% ipython --no-banner

In [1]: import numpy as np

In [2]: import numpy.linalg as la

In [3]: np.set_printoptions(precision=2, suppress=True, linewidth=160, legacy="1.25")

In [4]: X = np.loadtxt("a.csv", delimiter=",")

In [5]: X
Out[5]: 
array([[1., 0., 1., 0., 1., 0.],
       [3., 2., 3., 2., 3., 2.],
       [0., 0., 0., 0., 0., 0.],
       [1., 0., 1., 0., 1., 0.],
       [3., 2., 3., 2., 3., 2.],
       [0., 0., 0., 0., 0., 0.]])

In [6]: U, s, Vt = la.svd(X)

In [7]: np.argmax(s[:-1] / (s[1:] + 1e-6)) + 1
Out[7]: 2

In [8]: A2 = U[:, :2] @ np.diag(s[:2]) @ Vt[:2]

In [9]: np.round(la.norm(X - A2) / la.norm(X), 2)
Out[9]: 0.0

In [10]: A2.round(2) + 0
Out[10]: 
array([[1., 0., 1., 0., 1., 0.],
       [3., 2., 3., 2., 3., 2.],
       [0., 0., 0., 0., 0., 0.],
       [1., 0., 1., 0., 1., 0.],
       [3., 2., 3., 2., 3., 2.],
       [0., 0., 0., 0., 0., 0.]])

In [11]: round(np.abs(X - A2).max(), 2)
Out[11]: 0.0

In [12]: round(la.norm(X - A2, 2), 2), np.round(s[2], 2)
Out[12]: (0.0, 0.0)

In [13]: la.matrix_rank(X, rtol=0.1)
Out[13]: 2

In [14]: np.argsort(-la.norm(X, axis=0).round(6), kind="stable")[:3]
Out[14]: array([0, 2, 4])

In [15]: def softmax(z):
    ...:     e = np.exp(z - z.max(axis=-1, keepdims=True))
    ...:     return e / e.sum(axis=-1, keepdims=True)
    ...: 

In [16]: softmax(10 * X[2])
Out[16]: array([0.17, 0.17, 0.17, 0.17, 0.17, 0.17])

In [17]: softmax(X).sum(axis=1)
Out[17]: array([1., 1., 1., 1., 1., 1.])

In [18]: att = X @ X.T / np.sqrt(6)

In [19]: softmax(att)[2] @ X
Out[19]: array([1.33, 0.67, 1.33, 0.67, 1.33, 0.67])

In [20]: softmax(att).round(6).argmax(axis=1)
Out[20]: array([1, 1, 0, 1, 1, 0])

In [21]: U, s = la.svd(X)
ValueError: too many values to unpack (expected 2)


In [22]: U, s, Vt = la.svd(X, full_matrices=False)

In [23]: (s > 1e-8).sum()
Out[23]: 2

In [24]: round(np.sqrt((s ** 2).sum()), 2), round(float(la.norm(X)), 2)
Out[24]: (9.17, 9.17)

In [25]: np.cumsum(s ** 2) / np.sum(s ** 2)
Out[25]: array([0.98, 1.  , 1.  , 1.  , 1.  , 1.  ])

In [26]: T = np.stack([X, 4 * X, X[::-1]])

In [27]: la.matrix_rank(T.reshape(3, -1))
Out[27]: 2

In [28]: np.einsum("bij,cij->bc", T, T)
Out[28]: 
array([[  84.,  336.,   78.],
       [ 336., 1344.,  312.],
       [  78.,  312.,   84.]])

In [29]: la.det(T)
Out[29]: array([0., 0., 0.])

In [30]: W0 = np.loadtxt("arr.csv", delimiter=",")

In [31]: W0
Out[31]: 
array([[-0.8 , -2.42, -0.7 , -1.  ,  1.2 ],
       [-1.3 , -3.75, -1.3 , -0.1 ,  0.4 ],
       [ 0.3 ,  0.91, -1.  , -0.4 ,  0.3 ],
       [-0.4 , -1.15,  0.3 , -0.3 , -1.4 ],
       [-1.5 , -4.59, -0.7 ,  0.9 ,  2.9 ],
       [-0.7 , -2.14, -0.2 , -1.  ,  0.5 ],
       [-0.4 , -1.16, -0.4 ,  0.4 ,  0.3 ],
       [-0.3 , -0.88, -0.4 ,  0.2 ,  0.1 ],
       [ 1.3 ,  3.93, -1.2 , -0.3 ,  0.6 ],
       [ 1.7 ,  5.05,  0.9 ,  0.3 , -1.  ],
       [-1.  , -2.95,  1.9 , -1.  ,  0.  ],
       [ 0.8 ,  2.49,  1.1 , -0.2 ,  0.3 ],
       [-0.8 , -2.37,  0.  , -0.5 ,  1.1 ],
       [-1.4 , -4.26, -0.8 , -0.5 ,  0.4 ],
       [ 0.5 ,  1.55, -1.  ,  0.  , -0.2 ],
       [ 1.5 ,  4.48, -1.2 ,  0.6 , -0.3 ],
       [-0.1 , -0.37, -0.1 , -0.1 ,  0.8 ],
       [-0.1 , -0.26, -0.2 ,  2.2 , -1.9 ],
       [-1.2 , -3.58, -1.1 ,  0.  ,  0.6 ],
       [ 1.  ,  3.01,  1.3 ,  0.5 ,  0.4 ],
       [ 0.8 ,  2.47,  0.7 ,  0.2 ,  0.4 ]])

In [32]: cen = (W0 - W0.mean(axis=0)) / W0.std(axis=0)

In [33]: cen.std(axis=0)
Out[33]: array([1., 1., 1., 1., 1.])

In [34]: np.argwhere(np.abs(cen) > 2)
Out[34]: 
array([[ 4,  4],
       [10,  2],
       [17,  3],
       [17,  4]])

In [35]: c = la.lstsq(np.delete(cen, 0, axis=1), cen[:, 0])[0]

In [36]: round(float(1 - np.var(cen[:, 0] - np.delete(cen, 0, axis=1) @ c)), 2)
Out[36]: 1.0

In [37]: C2 = np.cov(W0, rowvar=False)

In [38]: np.corrcoef(W0.T)
Out[38]: 
array([[ 1.  ,  1.  ,  0.21,  0.24, -0.4 ],
       [ 1.  ,  1.  ,  0.21,  0.24, -0.4 ],
       [ 0.21,  0.21,  1.  , -0.08, -0.22],
       [ 0.24,  0.24, -0.08,  1.  , -0.29],
       [-0.4 , -0.4 , -0.22, -0.29,  1.  ]])

In [39]: round(float(np.corrcoef(W0[:, 1], W0[:, 0])[0, 1]), 2)
Out[39]: 1.0

In [40]: C2
Out[40]: 
array([[ 0.99,  2.97,  0.19,  0.17, -0.38],
       [ 2.97,  8.92,  0.59,  0.52, -1.17],
       [ 0.19,  0.59,  0.85, -0.05, -0.2 ],
       [ 0.17,  0.52, -0.05,  0.52, -0.21],
       [-0.38, -1.17, -0.2 , -0.21,  0.94]])

In [41]: W0.std(axis=0)
Out[41]: array([0.97, 2.91, 0.9 , 0.71, 0.95])

In [42]: np.round(la.eigvalsh(C2)[::-1], 2) + 0
Out[42]: array([10.15,  0.9 ,  0.77,  0.4 ,  0.  ])

In [43]: np.argsort(-W0.std(axis=0).round(6), kind="stable")
Out[43]: array([1, 0, 4, 2, 3])

In [44]: proj = W0 @ la.solve(W0.T @ W0, W0.T)

In [45]: np.round(la.eigvalsh(proj), 2) + 0
Out[45]: array([0., 0., 0., 0., 0., 0., 0., 0., 0., 0., 0., 0., 0., 0., 0., 0., 1., 1., 1., 1., 1.])

In [46]: U, s, Vt = la.svd(W0)

In [47]: s
Out[47]: array([14.34,  4.43,  3.91,  2.84,  0.08])

In [48]: np.argmax(s[:-1] / (s[1:] + 1e-6)) + 1
Out[48]: 4

In [49]: A2 = U[:, :4] @ np.diag(s[:4]) @ Vt[:4]

In [50]: la.matrix_rank(A2)
Out[50]: 4

In [51]: la.matrix_rank(W0, rtol=0.05)
Out[51]: 4

In [52]: cent = np.array([[0, 3, 1, -3, 3], [3, -2, -3, 1, -1]])

In [53]: M = np.repeat(cent, 23 // 2, axis=0)

In [54]: rng = np.random.default_rng(97398)

In [55]: M = M + 0.3 * rng.normal(size=M.shape)

In [56]: M
Out[56]: 
array([[-0.04,  3.15,  0.85, -2.93,  2.98],
       [ 0.32,  3.24,  1.06, -3.27,  2.75],
       [-0.08,  2.59,  0.8 , -3.07,  3.12],
       [ 0.29,  2.97,  1.15, -3.18,  3.01],
       [-0.3 ,  2.67,  1.33, -3.33,  3.03],
       [-0.45,  2.78,  0.82, -3.27,  3.1 ],
       [-0.38,  3.09,  0.98, -2.95,  2.58],
       [-0.04,  3.14,  0.97, -3.14,  3.02],
       [ 0.37,  2.98,  0.97, -3.05,  2.78],
       [ 0.34,  3.03,  0.79, -3.13,  3.4 ],
       [-0.31,  3.37,  1.49, -3.19,  2.72],
       [ 3.38, -1.71, -2.61,  1.3 , -0.79],
       [ 2.49, -1.38, -2.85,  1.47, -1.41],
       [ 3.28, -1.87, -3.21,  0.64, -1.2 ],
       [ 2.78, -1.85, -3.  ,  1.08, -0.92],
       [ 2.7 , -2.69, -2.53,  1.21, -1.21],
       [ 3.43, -1.77, -3.14,  1.31, -1.3 ],
       [ 2.59, -1.98, -2.67,  1.4 , -0.97],
       [ 2.68, -1.81, -2.26,  1.11, -0.91],
       [ 2.74, -2.  , -3.2 ,  0.73, -1.35],
       [ 3.55, -2.31, -2.42,  0.77, -1.36],
       [ 3.35, -1.42, -3.41,  0.91, -0.91]])

In [57]: T = np.stack([M, 2 * M, M[::-1]])

In [58]: la.matrix_rank(T.reshape(3, -1))
Out[58]: 2

In [59]: la.norm(T, axis=(1, 2))
Out[59]: array([24.02, 48.03, 24.02])

In [60]: la.matrix_rank(T)
Out[60]: array([5, 5, 5])

In [61]: (T @ M.T).shape
Out[61]: (3, 22, 22)
